$ python -q
>>> import numpy as np
>>> import numpy.linalg as la
>>> np.set_printoptions(precision=1, suppress=True, linewidth=120, sign=" ")
>>> def tidy(a):
...     return np.round(a, 1) + 0
... 
>>> feats = np.loadtxt("block14.csv", delimiter=",")
>>> feats
array([[ 3.7,  2.7,  5.5,  8.3,  0.3,  5.4],
       [ 5.6,  4.3,  4.7, 11.7,  0.5,  6. ],
       [ 6. ,  5.8,  5.8,  9.4,  0.3,  4.6],
       [ 5.7,  5.3,  5.6, 12.5,  0.1,  6.9],
       [ 3.9,  5.6,  6.1,  9.9,  0.5,  4.6],
       [ 4.6,  4. ,  7.7, 10. , -0.6,  3.1],
       [ 5.9,  5.4,  5.8, 11.1,  0.5,  5.2],
       [ 4. ,  5.2,  5.4,  9.5,  1.7,  4.9],
       [ 4.6,  4.3,  6. ,  9. ,  0.7,  7.3],
       [ 6.8,  5. ,  4.4,  9.6, -0.9,  4.4],
       [ 5.1,  3.5,  7. , 11. ,  1.7,  5.1],
       [ 5.3,  5.3,  3.9,  9.3,  0.4,  5.4],
       [ 6.6,  4.5,  5.2,  9.2,  1. ,  7. ],
       [ 5.2,  4.7,  4.4,  9.8, -1.5,  4.9],
       [ 6.2,  5.9,  5.5,  8.6,  1.1,  5.5],
       [ 4.4,  5.2,  4.5, 10.3,  1.2,  4.7],
       [ 4.7,  4.2,  5.9, 11.1,  0.6,  4.4],
       [ 5.3,  6.4,  6.3, 10.8, -0.4,  4.3],
       [ 5.2,  5. ,  5.2,  9.6,  0.2,  2.4],
       [ 4.7,  3.6,  6.6, 11.4, -0.2,  4.8],
       [ 4.9,  6.2,  5.1,  9. , -1.6,  5.1]])
>>> U, sv, Vh = la.svd(feats)
>>> tidy(sv)
array([ 66.2,   5.5,   5.3,   3.7,   3.4,   3. ])
>>> out = U[:, :1] @ np.diag(sv[:1]) @ Vh[:1]
>>> tidy(la.norm(feats - out, 2)), tidy(sv[1])
(np.float64(5.5), np.float64(5.5))
>>> tidy(np.abs(feats - out).max())
np.float64(2.3)
>>> tidy(la.norm(feats - out) / la.norm(feats))
np.float64(0.1)
>>> out = np.c_[feats[:, :5] @ np.array([[1, -1, -1, 0, 0],
...     [-2, 1, 1, 0, -1],
...     [0, 1, 0, 2, 2],
...     [2, -2, 1, 1, 2],
...     [-1, -1, -2, 0, 0]]), np.array([2, 4, 3, 5, 0, 0, 5, 0, 4, 7, 6, 6, 4, 5, 7, 2, 1, 0, 8, 8, 5])]
>>> tidy(out)
array([[ 14.6, -12.4,   6.7,  19.3,  24.9,   2. ],
       [ 19.9, -20.5,   9.4,  21.1,  28.5,   4. ],
       [ 12.9, -13.5,   8.6,  21. ,  24.6,   3. ],
       [ 20. , -19.9,  11.9,  23.7,  30.9,   5. ],
       [ 12. , -12.5,  10.6,  22.1,  26.4,   0. ],
       [ 17.2, -12.3,  10.6,  25.4,  31.4,   0. ],
       [ 16.8, -17.4,   9.6,  22.7,  28.4,   5. ],
       [ 10.9, -14.1,   7.3,  20.3,  24.6,   0. ],
       [ 13.3, -13. ,   7.3,  21. ,  25.7,   4. ],
       [ 16.9, -15.7,   9.6,  18.4,  23. ,   7. ],
       [ 18.4, -18.3,   6. ,  25. ,  32.5,   6. ],
       [ 12.9, -15.1,   8.5,  17.1,  21.1,   6. ],
       [ 15. , -16.3,   5.1,  19.6,  24.3,   4. ],
       [ 16.9, -14.2,  12.3,  18.6,  23.7,   5. ],
       [ 10.5, -13.1,   6.1,  19.6,  22.3,   7. ],
       [ 13.4, -16.5,   8.7,  19.3,  24.4,   2. ],
       [ 17.9, -17.4,   9.4,  22.9,  29.8,   1. ],
       [ 14.5, -13.8,  12.7,  23.4,  27.8,   0. ],
       [ 14.2, -14.4,   9. ,  20. ,  24.6,   8. ],
       [ 20.5, -17.1,  10.7,  24.6,  32.4,   8. ],
       [ 12.1, -10. ,  13.5,  19.2,  22. ,   5. ]])
>>> tidy(la.norm(la.qr(feats)[0].T @ out, axis=0) ** 2 / ((out ** 2).sum(axis=0) + 1e-12))
array([ 1. ,  1. ,  1. ,  1. ,  1. ,  0.8])
>>> tidy(la.lstsq(feats, out[:, 0])[0])
array([ 1., -2.,  0.,  2., -1.,  0.])
>>> tidy(la.norm(out - feats @ la.lstsq(feats, out)[0], axis=0))
array([ 0. ,  0. ,  0. ,  0. ,  0. ,  9.4])
